% ipython --no-banner

In [1]: import numpy as np

In [2]: np.set_printoptions(precision=3, suppress=True, linewidth=120)

In [3]: E = np.load("dump.npy")

In [4]: print(E)
[[ 4.  1.  0. -1. -1. -2.  2.]
 [ 5. -1.  0.  0.  0.  0.  1.]
 [ 0.  0.  3.  1.  2. -2.  1.]
 [ 0.  0.  0. -3.  0.  2.  0.]
 [ 0.  0.  0.  2. -3. -2. -2.]
 [ 0.  0. -1. -1.  0.  1.  0.]
 [ 0.  0.  0.  1.  3.  3.  3.]]

In [5]: vec = np.array([5, 4, -1, 4, -2, 2, 4])

In [6]: y = E @ vec

In [7]: beta, lr = np.zeros(7), 1 / np.linalg.norm(E, 2) ** 2

In [8]: for i in range(30):
   ...:     beta -= lr * E.T @ (E @ beta - y)
   ...:     if i % 5 == 0: print(i, round(np.linalg.norm(E @ beta - y), 3))
   ...: 
0 14.204
5 6.56
10 4.127
15 3.081
20 2.505
25 2.14

In [9]: print(beta)
[ 4.497  1.673 -2.175  3.511 -1.574  0.786  4.661]

In [10]: print(round(np.log10(np.linalg.cond(E))))
3

In [11]: print(np.argsort(-np.linalg.norm(E, axis=0).round(6), kind="stable")[:3])
[0 5 4]

In [12]: print(np.abs(np.linalg.svd(E)[2][-1]))
[0.249 0.747 0.046 0.112 0.295 0.168 0.5  ]

In [13]: feats = np.array([[3.0, 0.0, 0.0, 0.0],
    ...:     [0.0, 3.0, 2.0, 2.0],
    ...:     [0.0, 2.0, 3.0, 2.0],
    ...:     [0.0, 2.0, 2.0, 3.0]])

In [14]: print(np.einsum("ii->", feats))
12.0

In [15]: u = np.array([-9, 9, 2])

In [16]: print(np.array([np.convolve(row, u, "same") for row in feats]))
[[ 27.   6.   0.   0.]
 [-27.   9.   6.  22.]
 [-18.  -9.  13.  24.]
 [-18.   0.  -5.  31.]]

In [17]: Q, Rm = np.linalg.qr(feats)

In [18]: print(Q)
[[ 1.     0.     0.     0.   ]
 [-0.    -0.728  0.591 -0.348]
 [-0.    -0.485 -0.802 -0.348]
 [-0.    -0.485 -0.084  0.87 ]]

In [19]: print(abs(Rm[0, 0]), round(float(np.linalg.norm(feats[:, 0])), 3))
3.0 3.0

In [20]: print(Rm)
[[ 3.     0.     0.     0.   ]
 [ 0.    -4.123 -3.881 -3.881]
 [ 0.     0.    -1.393 -0.676]
 [ 0.     0.     0.     1.219]]

In [21]: print(np.round(Q.T @ Q, 3) + 0)
[[1. 0. 0. 0.]
 [0. 1. 0. 0.]
 [0. 0. 1. 0.]
 [0. 0. 0. 1.]]

In [22]: print(Q @ Rm)
[[3. 0. 0. 0.]
 [0. 3. 2. 2.]
 [0. 2. 3. 2.]
 [0. 2. 2. 3.]]

In [23]: print(np.trace(Q @ Q.T))
4.0

In [24]: print(Q.shape, Rm.shape)
(4, 4) (4, 4)

In [25]: evals, V = np.linalg.eig(Rm)

In [26]: print(round(np.prod(evals), 3))
21.0

In [27]: print(np.sort(np.linalg.eigvals(np.linalg.inv(Rm))))
[-0.718 -0.243  0.333  0.821]

In [28]: print(np.sort(np.linalg.eigvals(Rm.T)))
[-4.123 -1.393  1.219  3.   ]

In [29]: K = np.loadtxt("out12.csv", delimiter=",")

In [30]: print(K)
[[ 0.107  0.036 -0.25  -0.179]
 [ 0.036  0.012 -0.083 -0.06 ]
 [-0.25  -0.083  0.583  0.417]
 [-0.179 -0.06   0.417  0.298]]

In [31]: vec = np.array([-6, 3, 7, 6])

In [32]: print(np.trace(K))
1.0

In [33]: print(round((vec - K @ vec) @ (K @ vec), 3))
-0.0

In [34]: print(K @ K @ vec)
[-3.357 -1.119  7.833  5.595]

In [35]: proj = np.triu(np.array([[5, -4, 8, 9], [3, -3, -8, -5], [-8, -9, 1, -1], [-3, 1, 6, -6]]), 1) + np.eye(4)

In [36]: Y = proj @ K @ np.linalg.inv(proj)

In [37]: print(np.trace(Y), np.trace(K))
1.0 1.0

In [38]: print(np.round(np.poly(Y), 3) + 0)
[ 1. -1.  0.  0.  0.]

In [39]: print(round(np.linalg.det(Y), 3))
0.0

In [40]: rng = np.random.default_rng(772148)

In [41]: ang = np.sort(rng.uniform(-2, 2, 23))

In [42]: X = np.c_[ang, ang ** 2, ang ** 3] @ np.array([[2, 3, 3, 2, 1, 1], [3, 2, 2, 1, 2, 2], [0, 2, 0, 0, 3, 3]])

In [43]: print(X)
[[  6.334 -10.958   1.183  -0.321 -13.379 -13.379]
 [  5.544  -9.602   0.808  -0.463 -11.341 -11.341]
 [  3.769  -6.779   0.008  -0.747  -7.167  -7.167]
 [  3.302  -6.089  -0.189  -0.811  -6.17   -6.17 ]
 [  0.704  -2.631  -1.066  -0.994  -1.57   -1.57 ]
 [  0.029  -1.747  -1.115  -0.898  -0.701  -0.701]
 [ -0.324  -0.982  -0.864  -0.626  -0.263  -0.263]
 [ -0.228  -0.401  -0.395  -0.27   -0.113  -0.113]
 [  1.902   2.448   2.151   1.34    1.537   1.537]
 [  2.574   3.353   2.801   1.726   2.327   2.327]
 [  2.937   3.86    3.142   1.926   2.798   2.798]
 [  3.342   4.443   3.517   2.145   3.359   3.359]
 [  6.619   9.756   6.394   3.792   9.059   9.059]
 [  6.688   9.879   6.453   3.825   9.199   9.199]
 [  7.285  10.959   6.957   4.108  10.44   10.44 ]
 [  8.491  13.239   7.963   4.673  13.114  13.114]
 [ 10.674  17.674   9.753   5.668  18.47   18.47 ]
 [ 10.716  17.762   9.787   5.686  18.578  18.578]
 [ 11.606  19.683  10.507   6.084  20.947  20.947]
 [ 11.95   20.439  10.784   6.237  21.887  21.887]
 [ 13.272  23.432  11.841   6.819  25.635  25.635]
 [ 14.634  26.647  12.923   7.412  29.709  29.709]
 [ 14.851  27.172  13.095   7.506  30.378  30.378]]

In [44]: Y = X / np.sqrt((X ** 2).mean(axis=1, keepdims=True))

In [45]: print(np.linalg.norm(Y, axis=1))
[2.449 2.449 2.449 2.449 2.449 2.449 2.449 2.449 2.449 2.449 2.449 2.449 2.449 2.449 2.449 2.449 2.449 2.449 2.449
 2.449 2.449 2.449 2.449]

In [46]: print(Y[18])
[0.723 1.226 0.654 0.379 1.304 1.304]

In [47]: print(np.linalg.matrix_rank(Y) == np.linalg.matrix_rank(X))
True

In [48]: U, s, VT = np.linalg.svd(K)

In [49]: print(np.argmax(s[:-1] / (s[1:] + 1e-6)) + 1)
1

In [50]: Y = U[:, :1] @ np.diag(s[:1]) @ VT[:1]

In [51]: print(round(float(np.linalg.norm(K - Y, 2)), 3), round(float(s[1]), 3))
0.0 0.0

In [52]: print(np.round(np.linalg.norm(K - Y) / np.linalg.norm(K), 3))
0.0

In [53]: print(round(float(np.abs(K - Y).max()), 3))
0.0

In [54]: Xc = X - X.mean(axis=0)

In [55]: V = np.linalg.svd(Xc)[2][:3]

In [56]: Y = Xc - Xc @ V.T @ V

In [57]: print(np.round(Y.std(axis=0), 3) + 0)
[0. 0. 0. 0. 0. 0.]

In [58]: print(np.diag(V.T @ V))
[0.898 0.541 0.425 0.238 0.449 0.449]

In [59]: print(round(float(np.linalg.norm(Y) / np.linalg.norm(Xc)), 3))
0.0

In [60]: Y = np.array([[-3]])

In [61]: W2 = np.array([[9, 0, 0, 9, 0],
    ...:     [7, 4, 0, 2, 8],
    ...:     [4, 4, 8, 8, 5],
    ...:     [6, 2, 0, 1, 9],
    ...:     [4, 0, 4, 1, 1]])

In [62]: J = np.block([[Y, np.zeros((1, 5))], [np.zeros((5, 1)), W2]])

In [63]: print(J)
[[-3.  0.  0.  0.  0.  0.]
 [ 0.  9.  0.  0.  9.  0.]
 [ 0.  7.  4.  0.  2.  8.]
 [ 0.  4.  4.  8.  8.  5.]
 [ 0.  6.  2.  0.  1.  9.]
 [ 0.  4.  0.  4.  1.  1.]]

In [64]: lab = rng.permutation(6)

In [65]: print(lab)
[2 0 4 5 1 3]

In [66]: Y = J[lab][:, lab]

In [67]: print(np.trace(Y))
20.0

In [68]: print(Y)
[[ 4.  0.  2.  8.  7.  0.]
 [ 0. -3.  0.  0.  0.  0.]
 [ 2.  0.  1.  9.  6.  0.]
 [ 0.  0.  1.  1.  4.  4.]
 [ 0.  0.  9.  0.  9.  0.]
 [ 4.  0.  8.  5.  4.  8.]]

In [69]: u = np.array([3, 2, 3, 0, 3, 1])

In [70]: Y = J + np.outer(u, np.eye(6)[5])

In [71]: print(np.linalg.matrix_rank(np.linalg.inv(Y) - np.linalg.inv(J), tol=1e-8))
1

In [72]: print(Y)
[[-3.  0.  0.  0.  0.  3.]
 [ 0.  9.  0.  0.  9.  2.]
 [ 0.  7.  4.  0.  2. 11.]
 [ 0.  4.  4.  8.  8.  5.]
 [ 0.  6.  2.  0.  1. 12.]
 [ 0.  4.  0.  4.  1.  2.]]

In [73]: print(J @ J)
[[  9.   0.   0.   0.   0.   0.]
 [  0. 135.  18.   0.  90.  81.]
 [  0. 135.  20.  32.  81.  58.]
 [  0. 164.  64.  84. 121. 149.]
 [  0. 110.  10.  36.  68.  34.]
 [  0.  62.  18.  36.  70.  30.]]

In [74]: U, s, VT = np.linalg.svd(J, full_matrices=False)

In [75]: print(np.cumsum(s ** 2) / np.sum(s ** 2))
[0.702 0.865 0.964 0.983 0.997 1.   ]

In [76]: print(U.shape, s.shape, VT.shape)
(6, 6) (6,) (6, 6)

In [77]: print(np.allclose(U * s @ VT, J))
True

In [78]: print(np.round(U.T @ J @ VT.T, 3) + 0)
[[21.285  0.     0.     0.     0.     0.   ]
 [ 0.    10.232  0.     0.     0.     0.   ]
 [ 0.     0.     7.999  0.     0.     0.   ]
 [ 0.     0.     0.     3.467  0.     0.   ]
 [ 0.     0.     0.     0.     3.     0.   ]
 [ 0.     0.     0.     0.     0.     1.49 ]]

In [79]: print(s / s[0])
[1.    0.481 0.376 0.163 0.141 0.07 ]

In [80]: print(np.round(VT @ VT.T, 3) + 0)
[[1. 0. 0. 0. 0. 0.]
 [0. 1. 0. 0. 0. 0.]
 [0. 0. 1. 0. 0. 0.]
 [0. 0. 0. 1. 0. 0.]
 [0. 0. 0. 0. 1. 0.]
 [0. 0. 0. 0. 0. 1.]]

In [81]: lab = rng.permutation(6)

In [82]: Y = J[:, lab] * rng.choice([-1, 1], 6)

In [83]: print(Y)
[[-0. -0. -3. -0. -0.  0.]
 [-0. -9.  0. -0. -0.  9.]
 [-4. -2.  0. -8. -0.  7.]
 [-4. -8.  0. -5. -8.  4.]
 [-2. -1.  0. -9. -0.  6.]
 [-0. -1.  0. -1. -4.  4.]]

In [84]: U, _, VT = np.linalg.svd(J.T @ Y)

In [85]: print(lab)
[2 4 0 5 3 1]

In [86]: print(np.round(np.linalg.lstsq(J, Y)[0], 3) + 0)
[[ 0.  0.  1.  0.  0.  0.]
 [ 0.  0.  0.  0.  0.  1.]
 [-1.  0.  0.  0.  0.  0.]
 [ 0.  0.  0.  0. -1.  0.]
 [ 0. -1.  0.  0.  0.  0.]
 [ 0.  0.  0. -1.  0.  0.]]

In [87]: A = np.load("a.npy")

In [88]: print(A)
[[ 0 -1 -2]
 [ 0  0 -1]
 [ 0  0  0]]

In [89]: vec = np.array([1, 3, 0, -1])

In [90]: a = np.maximum(K @ vec, 0)

In [91]: print(a)
[0.393 0.131 0.    0.   ]

In [92]: print(np.maximum(K @ vec, 0) - np.maximum(-K @ vec, 0))
[ 0.393  0.131 -0.917 -0.655]

In [93]: print(round(float(np.trace(np.linalg.pinv(A) @ A)), 3))
2.0

In [94]: print(np.allclose(A[:-1].T @ np.linalg.lstsq(A[:-1].T, A[-1])[0], A[-1]))
True

In [95]: print(np.abs(np.diag(np.linalg.qr(A)[1])) > 1e-9)
[False False False]

In [96]: U, s, VT = np.linalg.svd(A)

In [97]: print(s)
[2.414 0.414 0.   ]

In [98]: Y = U[:, :2] @ np.diag(s[:2]) @ VT[:2]

In [99]: print(np.round(np.linalg.norm(A - Y, 2), 3), s[2])
0.0 0.0

In [100]: print(np.linalg.matrix_rank(Y))
2

In [101]: print(np.linalg.matrix_rank(A, rtol=0.05))
2

In [102]: print(np.sort(np.linalg.eigvals(A)))
[0. 0. 0.]

In [103]: print(np.linalg.matrix_rank(A - A[0, 0] * np.eye(3)))
2

In [104]: print(A @ A)
[[0 0 1]
 [0 0 0]
 [0 0 0]]

In [105]: print(np.linalg.matrix_power(A - np.diag(np.diag(A)), 3))
[[0 0 0]
 [0 0 0]
 [0 0 0]]

In [106]: print(np.prod(np.diag(A)), np.round(np.linalg.det(A), 3))
0 0.0

In [107]: rk = np.linalg.matrix_rank(A)

In [108]: print(rk)
2

In [109]: ns = np.linalg.svd(A)[2][rk:].T

In [110]: print(A @ ns)
[[0.]
 [0.]
 [0.]]

In [111]: print(np.linalg.matrix_rank(A.T @ A), np.linalg.matrix_rank(A @ A.T))
2 2

In [112]: print(np.allclose(A @ ns, 0))
True

In [113]: print(ns[:, 0] / ns[np.abs(ns[:, 0]).round(6).argmax(), 0])
[ 1. -0. -0.]

In [114]: print([int(np.linalg.matrix_rank(A[:i])) for i in range(1, len(A) + 1)])
[1, 2, 2]

In [115]: arr = np.diag(np.array([-2, 1, 0, 0, 2, 0])) + 2 * np.eye(6, k=1) + 2 * np.eye(6, k=-1)

In [116]: print(arr)
[[-2.  2.  0.  0.  0.  0.]
 [ 2.  1.  2.  0.  0.  0.]
 [ 0.  2.  0.  2.  0.  0.]
 [ 0.  0.  2.  0.  2.  0.]
 [ 0.  0.  0.  2.  2.  2.]
 [ 0.  0.  0.  0.  2.  0.]]

In [117]: ang = np.radians(72)

In [118]: Rm = np.eye(6)

In [119]: Rm[4, 4] = Rm[3, 3] = np.cos(ang)

In [120]: Rm[4, 3], Rm[3, 4] = -np.sin(ang), np.sin(ang)

In [121]: print(Rm)
[[ 1.     0.     0.     0.     0.     0.   ]
 [ 0.     1.     0.     0.     0.     0.   ]
 [ 0.     0.     1.     0.     0.     0.   ]
 [ 0.     0.     0.     0.309  0.951  0.   ]
 [ 0.     0.     0.    -0.951  0.309  0.   ]
 [ 0.     0.     0.     0.     0.     1.   ]]

In [122]: Y = arr @ Rm.T

In [123]: print(np.linalg.svd(arr, compute_uv=False), np.linalg.svd(Y, compute_uv=False))
[4.311 3.548 3.123 2.518 1.096 0.728] [4.311 3.548 3.123 2.518 1.096 0.728]

In [124]: data = np.array([[4, -8, 1], [4, -8, 1], [6, -6, 3]])

In [125]: Y = data / np.sqrt((data ** 2).mean(axis=1, keepdims=True))

In [126]: print(np.linalg.matrix_rank(Y) == np.linalg.matrix_rank(data))
True

In [127]: print(np.linalg.matrix_rank(data - data.mean(axis=1, keepdims=True)))
1

In [128]: print(np.linalg.norm(Y, axis=1))
[1.732 1.732 1.732]

In [129]: print(round(float(np.trace(np.linalg.pinv(data) @ data)), 3))
2.0

In [130]: print(np.linalg.lstsq(data[:-1].T, data[-1])[2])
1

In [131]: print(data @ np.linalg.pinv(data) @ data)
[[ 4. -8.  1.]
 [ 4. -8.  1.]
 [ 6. -6.  3.]]

In [132]: print(np.abs(np.diag(np.linalg.qr(data)[1])) > 1e-9)
[ True  True False]
